$ python3 -q
>>> import numpy as np
>>> from numpy import linalg as LA
>>> np.set_printoptions(precision=3, suppress=True, linewidth=160, floatmode="fixed")
>>> feats = np.load("out15.npy")
>>> feats
array([[-0.100, -1.692,  3.075, -0.629],
       [-0.049,  0.088, -2.934, -0.064],
       [-0.046,  1.403, -4.681,  1.258],
       [-0.470, -2.026,  0.554,  0.722],
       [ 0.185,  0.333,  0.935, -0.186],
       [ 0.177,  1.265, -2.379, -0.736],
       [-0.059, -0.257,  1.384,  0.367],
       [-0.215,  1.471, -1.830,  2.241],
       [ 0.121,  1.796, -3.054, -0.759],
       [ 0.119, -0.516,  4.010, -0.200],
       [ 0.445,  0.698,  0.392, -0.248],
       [-0.354, -0.472, -1.576, -0.276],
       [ 0.025,  1.576,  1.691, -0.168],
       [-0.251, -1.402,  1.128,  0.824]])
>>> Y = feats / np.sqrt((feats ** 2).mean(axis=1, keepdims=True))
>>> Y[3]
array([-0.414, -1.785,  0.488,  0.636])
>>> LA.norm(Y, axis=1)
array([2.000, 2.000, 2.000, 2.000, 2.000, 2.000, 2.000, 2.000, 2.000, 2.000, 2.000, 2.000, 2.000, 2.000])
>>> D = LA.norm(feats[:, None] - feats[None], axis=-1)
>>> D.mean(axis=1).argmax()
np.int64(2)
>>> LA.matrix_rank(D ** 2)
np.int64(6)
>>> D.shape
(14, 14)
>>> idx = feats[:, 2] > np.median(feats[:, 2])
>>> f = feats[idx].mean(axis=0) - feats[~idx].mean(axis=0)
>>> idx.astype(int)
array([1, 0, 0, 1, 1, 0, 1, 0, 0, 1, 0, 0, 1, 1])
>>> round((((feats - feats.mean(axis=0)) @ f > 0) == idx).mean(), 3)
np.float64(0.929)
>>> ((feats - feats.mean(axis=0)) @ f > 0).astype(int)
array([1, 0, 0, 1, 1, 0, 1, 0, 0, 1, 1, 0, 1, 1])
>>> f
array([-0.090, -1.462,  4.120, -0.098])
>>> x0 = np.array([1, 0, 2, 1])
>>> target = feats @ x0
>>> np.round(LA.solve(feats.T @ feats, feats.T @ target), 3) + 0
array([1.000, 0.000, 2.000, 1.000])
>>> np.round(LA.lstsq(feats, target)[0], 3) + 0
array([1.000, 0.000, 2.000, 1.000])
>>> rng = np.random.default_rng(11063)
>>> target = target + 0.02 * rng.normal(size=14)
>>> target
array([ 5.403, -5.989, -8.163,  1.383,  1.884, -5.328,  3.033, -1.669, -6.769,  7.970,  0.981, -3.798,  3.260,  2.801])
>>> c, *_ = LA.lstsq(feats, target)
>>> np.round(feats.T @ (target - feats @ c), 3) + 0
array([0.000, 0.000, 0.000, 0.000])
>>> round(float(LA.norm(target - feats @ c)), 3)
0.077
>>> proj = feats @ LA.solve(feats.T @ feats, feats.T)
>>> np.round(LA.eigvalsh(proj), 3) + 0
array([0.000, 0.000, 0.000, 0.000, 0.000, 0.000, 0.000, 0.000, 0.000, 0.000, 1.000, 1.000, 1.000, 1.000])
>>> proj @ feats[:, 2]
array([ 3.075, -2.934, -4.681,  0.554,  0.935, -2.379,  1.384, -1.830, -3.054,  4.010,  0.392, -1.576,  1.691,  1.128])
>>> M = np.load("mat.npy")
>>> M
array([[  7.391,  12.214,  -5.733,   2.326],
       [ -4.337,   5.326,   4.948,  14.144],
       [  9.852,  -9.875,  -7.329,   8.508],
       [  2.884,  -1.106,  14.978,  -1.888],
       [-10.251,   1.909,  -4.084,   1.307]])
>>> W1 = np.array([[2, 0, 3, 4, 5], [2, 3, 1, 0, 4], [2, 4, 2, 0, 0], [2, 1, 1, 3, 3]])
>>> c = np.array([1, 2, 3, 0, 0])
>>> H = np.maximum(M @ W1 + c, 0)
>>> LA.matrix_rank(H)
np.int64(4)
>>> (H > 0).mean(axis=0)
array([0.800, 0.600, 0.800, 0.800, 0.800])
>>> Z = np.array([[-1, 0], [0, -3], [-2, -2], [2, -3], [0, 2]])
>>> W1 @ Z
array([[  0,  -8],
       [ -4,  -3],
       [ -6, -16],
       [  2,  -8]])
